$ ipython --no-banner

In [1]: import numpy as np

In [2]: from numpy import linalg as LA

In [3]: np.set_printoptions(precision=3, suppress=True, linewidth=200, sign=" ")

In [4]: tidy = lambda a: np.round(a, 3) + 0

In [5]: F = np.loadtxt("mat.csv", delimiter=",")

In [6]: F
Out[6]: 
array([[ 0. , -0.2, -1.5,  0.7],
       [ 0.4,  0.5,  1.8,  0.7],
       [ 1.9,  1.6,  0.3,  0.2],
       [ 2.8, -0.8,  4.2, -0.8],
       [ 0.5,  0.1,  2.7, -0.6]])

In [7]: Y = np.c_[F[:, :3] @ np.array([[3, 0, -2], [-3, 2, -1], [1, -2, -3]]), np.array([2, 1, -1, 0, 2])]

In [8]: tidy(Y)
Out[8]: 
array([[ -0.9,   2.6,   4.7,   2. ],
       [  1.5,  -2.6,  -6.7,   1. ],
       [  1.2,   2.6,  -6.3,  -1. ],
       [ 15. , -10. , -17.4,   0. ],
       [  3.9,  -5.2,  -9.2,   2. ]])

In [9]: tidy(LA.norm(LA.qr(F)[0].T @ Y, axis=0) ** 2 / ((Y ** 2).sum(axis=0) + 1e-12))
Out[9]: array([ 1.   ,  1.   ,  1.   ,  0.389])

In [10]: LA.matrix_rank(Y)
Out[10]: np.int64(4)

In [11]: tidy(LA.norm(Y - F @ LA.lstsq(F, Y)[0], axis=0))
Out[11]: array([ 0.   ,  0.   ,  0.   ,  2.473])

In [12]: tidy(LA.lstsq(F, Y[:, 0])[0])
Out[12]: array([ 3., -3.,  1.,  0.])

In [13]: rng = np.random.default_rng(372393)

In [14]: idx = rng.permutation(4)

In [15]: Y = F[:, idx] * rng.choice([-1, 1], 4)

In [16]: Y
Out[16]: 
array([[ 0. , -0.2,  0.7, -1.5],
       [ 0.4,  0.5,  0.7,  1.8],
       [ 1.9,  1.6,  0.2,  0.3],
       [ 2.8, -0.8, -0.8,  4.2],
       [ 0.5,  0.1, -0.6,  2.7]])

In [17]: Uu, _, Vt = LA.svd(F.T @ Y)

In [18]: tidy(Uu @ Vt)
Out[18]: 
array([[ 1.,  0.,  0.,  0.],
       [ 0.,  1.,  0.,  0.],
       [ 0.,  0.,  0.,  1.],
       [ 0.,  0.,  1.,  0.]])

In [19]: idx
Out[19]: array([ 0,  1,  3,  2])

In [20]: tidy(LA.lstsq(F, Y)[0])
Out[20]: 
array([[ 1.,  0.,  0.,  0.],
       [ 0.,  1.,  0.,  0.],
       [ 0.,  0.,  0.,  1.],
       [ 0.,  0.,  1.,  0.]])

In [21]: th = np.radians(30)

In [22]: R = np.eye(4)

In [23]: R[0, 0] = R[1, 1] = np.cos(th)

In [24]: R[0, 1], R[1, 0] = -np.sin(th), np.sin(th)

In [25]: tidy(R)
Out[25]: 
array([[ 0.866, -0.5  ,  0.   ,  0.   ],
       [ 0.5  ,  0.866,  0.   ,  0.   ],
       [ 0.   ,  0.   ,  1.   ,  0.   ],
       [ 0.   ,  0.   ,  0.   ,  1.   ]])

In [26]: Y = F @ R.T

In [27]: tidy(np.abs(Y - F).max(axis=0))
Out[27]: array([ 1.055,  1.507,  0.   ,  0.   ])

In [28]: tidy(Y)
Out[28]: 
array([[ 0.1  , -0.173, -1.5  ,  0.7  ],
       [ 0.096,  0.633,  1.8  ,  0.7  ],
       [ 0.845,  2.336,  0.3  ,  0.2  ],
       [ 2.825,  0.707,  4.2  , -0.8  ],
       [ 0.383,  0.337,  2.7  , -0.6  ]])

In [29]: K = np.loadtxt("out5.csv", delimiter=",")

In [30]: K
Out[30]: 
array([[ 0.912, -0.782, -0.974,  0.996],
       [-0.207,  0.604,  0.558, -0.997],
       [ 0.53 , -0.38 , -0.68 ,  0.827],
       [ 0.647, -0.336, -0.753,  0.585],
       [ 0.159, -0.149, -0.245,  0.485],
       [-0.623,  0.05 ,  0.641,  0.658],
       [-0.907,  0.762,  0.971, -0.994],
       [ 0.572, -0.149, -0.629, -0.168],
       [ 0.934, -0.74 , -0.978,  0.983],
       [-0.658,  0.149,  0.706,  0.354],
       [-0.478,  0.38 ,  0.641, -0.856],
       [-0.961,  0.604,  0.983, -0.629],
       [-0.178, -0.05 ,  0.149,  0.47 ],
       [-0.997,  0.848,  0.999, -0.914],
       [ 0.903, -0.691, -0.964,  0.974],
       [-0.92 ,  0.501,  0.958, -0.47 ]])

In [31]: idx = K[:, 2] > np.median(K[:, 2])

In [32]: f = K[idx].mean(axis=0) - K[~idx].mean(axis=0)

In [33]: (((K - K.mean(axis=0)) @ f > 0) == idx).mean()
Out[33]: np.float64(1.0)

In [34]: np.argsort(-np.abs(f).round(6), kind="stable")
Out[34]: array([ 2,  0,  3,  1])

In [35]: tidy(f)
Out[35]: array([-1.279,  0.897,  1.441, -1.125])
